$ python3 -q
>>> import numpy as np
>>> np.set_printoptions(suppress=True, linewidth=160)
>>> mat = np.load("mat.npy")
>>> mat
array([[-1.,  1.,  1.,  1.,  1.],
       [ 1., -1.,  1.,  1.,  1.],
       [ 1.,  1., -1.,  1.,  1.],
       [ 1.,  1.,  1., -1.,  1.],
       [ 1.,  1.,  1.,  1., -1.]])
>>> # equal to its transpose
>>> W = np.array([[3, 1, 1], [-1, -2, -2], [3, 1, -1], [-1, -2, 1], [0, -1, -1]])
>>> b = np.array([2, 3, 2])
>>> H = np.maximum(mat @ W + b, 0)
>>> H
array([[0., 0., 0.],
       [8., 4., 4.],
       [0., 0., 2.],
       [8., 4., 0.],
       [6., 2., 2.]])
>>> (H > 0).astype(int)
array([[0, 0, 0],
       [1, 1, 1],
       [0, 0, 1],
       [1, 1, 0],
       [1, 1, 1]])
>>> np.linalg.matrix_rank(H)
np.int64(3)
>>> W2 = np.array([[0, 0, 0], [1, 3, 3], [3, 3, 0]])
>>> (H @ W2).round(6).argmax(axis=1)
array([0, 1, 0, 1, 1])
>>> mat @ (-1.0) ** np.arange(5)
array([-1.,  3., -1.,  3., -1.])
>>> print(np.sort(np.abs(np.fft.fft(mat[0]))), np.round(np.sort(np.linalg.svd(mat, compute_uv=False)), 1))
[2. 2. 2. 2. 3.] [2. 2. 2. 2. 3.]
>>> W0 = np.load("case17.npy")
>>> W0.round(1)
array([[-1. ,  1.3,  0.8,  1.1,  2.2,  0.5],
       [-4.3, -1.2,  0.6,  2.8, -0.3, -0.7],
       [-2.1,  2. ,  1.3,  2.3,  3.3,  0.1],
       [ 2.5,  3. , -0.3, -5.4,  0.8, -0.4],
       [-1.3, -1.1, -0.2,  3.3, -1.1, -3.3],
       [ 1. ,  2. ,  0.5,  4.8,  2.6, -3.8],
       [-3. , -2. ,  0.2,  3.4, -1. , -0.8]])
>>> Uu, sv, Vh = np.linalg.svd(W0)
>>> np.argmax(sv[:-1] / (sv[1:] + 1e-6)) + 1
np.int64(4)
>>> A2 = Uu[:, :4] @ np.diag(sv[:4]) @ Vh[:4]
>>> print(A2.round(1))
[[-1.   1.3  0.8  1.1  2.2  0.5]
 [-4.3 -1.2  0.6  2.8 -0.3 -0.7]
 [-2.1  1.9  1.3  2.3  3.3  0.1]
 [ 2.5  3.  -0.3 -5.4  0.8 -0.4]
 [-1.3 -1.1 -0.2  3.3 -1.1 -3.3]
 [ 1.   2.   0.5  4.8  2.6 -3.8]
 [-3.  -2.   0.2  3.4 -1.  -0.8]]
>>> np.round(np.linalg.norm(W0 - A2, 2), 1), round(float(sv[4]), 1)
(np.float64(0.0), 0.0)
